% python3 -q
>>> import numpy as np
>>> np.set_printoptions(precision=2, suppress=True, linewidth=160)
>>> mat = np.load("case4.npy")
>>> mat
array([[-0.1, -0.9, -0.1, -0.5,  0.5,  0.2,  1. ],
       [-0.5,  1.4, -0.8,  1.3, -0.5,  0.9,  2.5],
       [-1.5, -0.8,  0.6,  1.4, -1.4, -1. ,  2.2],
       [ 0.4,  0.4,  0.5,  0. , -0.9, -0.1,  1. ],
       [ 0.2, -0.1,  0.3, -1.5,  1.6,  0.6, -0.6],
       [ 0.6, -1.7,  0.7, -0.1, -2.3, -1.3, -0.4]])
>>> r0, r1 = mat[0], mat[3]
>>> r0 @ r0
np.float64(2.37)
>>> round(float(r0 @ r1), 2)
0.08
>>> pr = (r0 @ r1) / (r0 @ r0) * r0
>>> round((r1 - pr) @ r0, 2)
np.float64(0.0)
>>> np.linalg.matrix_rank(np.outer(r0, r1))
np.int64(1)
>>> r1 - pr
array([ 0.4 ,  0.43,  0.5 ,  0.02, -0.92, -0.11,  0.97])
>>> G = mat.T @ mat
>>> np.linalg.svd(mat, compute_uv=False) ** 2
array([23.64, 15.51,  4.07,  2.14,  0.77,  0.04])
>>> np.diag(G)
array([ 3.07,  6.47,  1.84,  6.16, 11.12,  3.91, 13.61])
>>> round(float(np.trace(G)), 2), round(float((mat ** 2).sum()), 2)
(46.18, 46.18)
>>> theta = np.radians(45)
>>> r_ = np.eye(7)
>>> r_[4, 4] = r_[5, 5] = np.cos(theta)
>>> r_[4, 5], r_[5, 4] = -np.sin(theta), np.sin(theta)
>>> r_
array([[ 1.  ,  0.  ,  0.  ,  0.  ,  0.  ,  0.  ,  0.  ],
       [ 0.  ,  1.  ,  0.  ,  0.  ,  0.  ,  0.  ,  0.  ],
       [ 0.  ,  0.  ,  1.  ,  0.  ,  0.  ,  0.  ,  0.  ],
       [ 0.  ,  0.  ,  0.  ,  1.  ,  0.  ,  0.  ,  0.  ],
       [ 0.  ,  0.  ,  0.  ,  0.  ,  0.71, -0.71,  0.  ],
       [ 0.  ,  0.  ,  0.  ,  0.  ,  0.71,  0.71,  0.  ],
       [ 0.  ,  0.  ,  0.  ,  0.  ,  0.  ,  0.  ,  1.  ]])
>>> Y = mat @ r_.T
>>> np.abs(Y - mat).max(axis=0)
array([0.  , 0.  , 0.  , 0.  , 1.59, 1.25, 0.  ])
>>> np.allclose(np.linalg.norm(mat, axis=1), np.linalg.norm(Y, axis=1))
True
>>> np.linalg.svd(mat, compute_uv=False), np.linalg.svd(Y, compute_uv=False)
(array([4.86, 3.94, 2.02, 1.46, 0.88, 0.21]), array([4.86, 3.94, 2.02, 1.46, 0.88, 0.21]))
>>> r0 = np.array([0, -2, -5, -2, -4, 5, 0])
>>> Y = r_ + np.outer(r0, np.eye(7)[6])
>>> Y
array([[ 1.  ,  0.  ,  0.  ,  0.  ,  0.  ,  0.  ,  0.  ],
       [ 0.  ,  1.  ,  0.  ,  0.  ,  0.  ,  0.  , -2.  ],
       [ 0.  ,  0.  ,  1.  ,  0.  ,  0.  ,  0.  , -5.  ],
       [ 0.  ,  0.  ,  0.  ,  1.  ,  0.  ,  0.  , -2.  ],
       [ 0.  ,  0.  ,  0.  ,  0.  ,  0.71, -0.71, -4.  ],
       [ 0.  ,  0.  ,  0.  ,  0.  ,  0.71,  0.71,  5.  ],
       [ 0.  ,  0.  ,  0.  ,  0.  ,  0.  ,  0.  ,  1.  ]])
>>> np.linalg.matrix_rank(np.linalg.inv(Y) - np.linalg.inv(r_), tol=1e-8)
np.int64(1)
>>> np.linalg.matrix_rank(Y - r_)
np.int64(1)
